>>> import numpy as np
>>> np.set_printoptions(precision=2, suppress=True, linewidth=100)
>>> def rd(a):
...     return np.round(a, 2) + 0
... 
>>> A = np.load("m.npy")
>>> print(A)
[[  5   1]
 [-10  -2]
 [-10  -2]
 [ 15   3]
 [-15  -3]]
>>> t3 = np.stack([A, 4 * A, A[::-1]])
>>> print(rd(np.linalg.norm(t3, axis=(1, 2))))
[ 26.5  105.98  26.5 ]
>>> print(np.linalg.matrix_rank(t3.reshape(3, -1)))
2
>>> t = np.radians(60)
>>> r_ = np.eye(2)
>>> r_[0, 0] = r_[1, 1] = np.cos(t)
>>> r_[0, 1], r_[1, 0] = -np.sin(t), np.sin(t)
>>> print(rd(r_))
[[ 0.5  -0.87]
 [ 0.87  0.5 ]]
>>> out = A @ r_.T
>>> print(rd(np.linalg.svd(A, compute_uv=False)), rd(np.linalg.svd(out, compute_uv=False)))
[26.5  0. ] [26.5  0. ]
>>> print(np.allclose(A @ A.T, out @ out.T))
True
>>> print(rd(np.abs(out - A).max(axis=0)))
[10.1  11.49]
>>> data = np.array([[2.0, 5.0, 1.0], [-4.0, 2.0, 3.0], [0.0, 0.0, 2.0]])
>>> print(data)
[[ 2.  5.  1.]
 [-4.  2.  3.]
 [ 0.  0.  2.]]
>>> t = np.radians(30)
>>> r_ = np.eye(3)
>>> r_[1, 1] = r_[0, 0] = np.cos(t)
>>> r_[1, 0], r_[0, 1] = -np.sin(t), np.sin(t)
>>> print(rd(r_))
[[ 0.87  0.5   0.  ]
 [-0.5   0.87  0.  ]
 [ 0.    0.    1.  ]]
>>> out = data @ r_.T
>>> print(rd(out))
[[ 4.23  3.33  1.  ]
 [-2.46  3.73  3.  ]
 [ 0.    0.    2.  ]]
>>> print(np.allclose(np.linalg.norm(data, axis=1), np.linalg.norm(out, axis=1)))
True
>>> print(rd(np.linalg.svd(data, compute_uv=False)), rd(np.linalg.svd(out, compute_uv=False)))
[5.96 4.99 1.61] [5.96 4.99 1.61]
>>> print(rd(np.abs(np.linalg.eigvals(data)).max()))
4.9
>>> print((data + data.T) / 2)
[[2.  0.5 0.5]
 [0.5 2.  1.5]
 [0.5 1.5 2. ]]
>>> print(data @ data)
[[-16.  20.  19.]
 [-16. -16.   8.]
 [  0.   0.   4.]]
>>> print(rd(np.linalg.det(data)))
48.0
>>> print(np.allclose(data @ data.T, data.T @ data))
False
>>> print((data - data.T) / 2)
[[ 0.   4.5  0.5]
 [-4.5  0.   1.5]
 [-0.5 -1.5  0. ]]
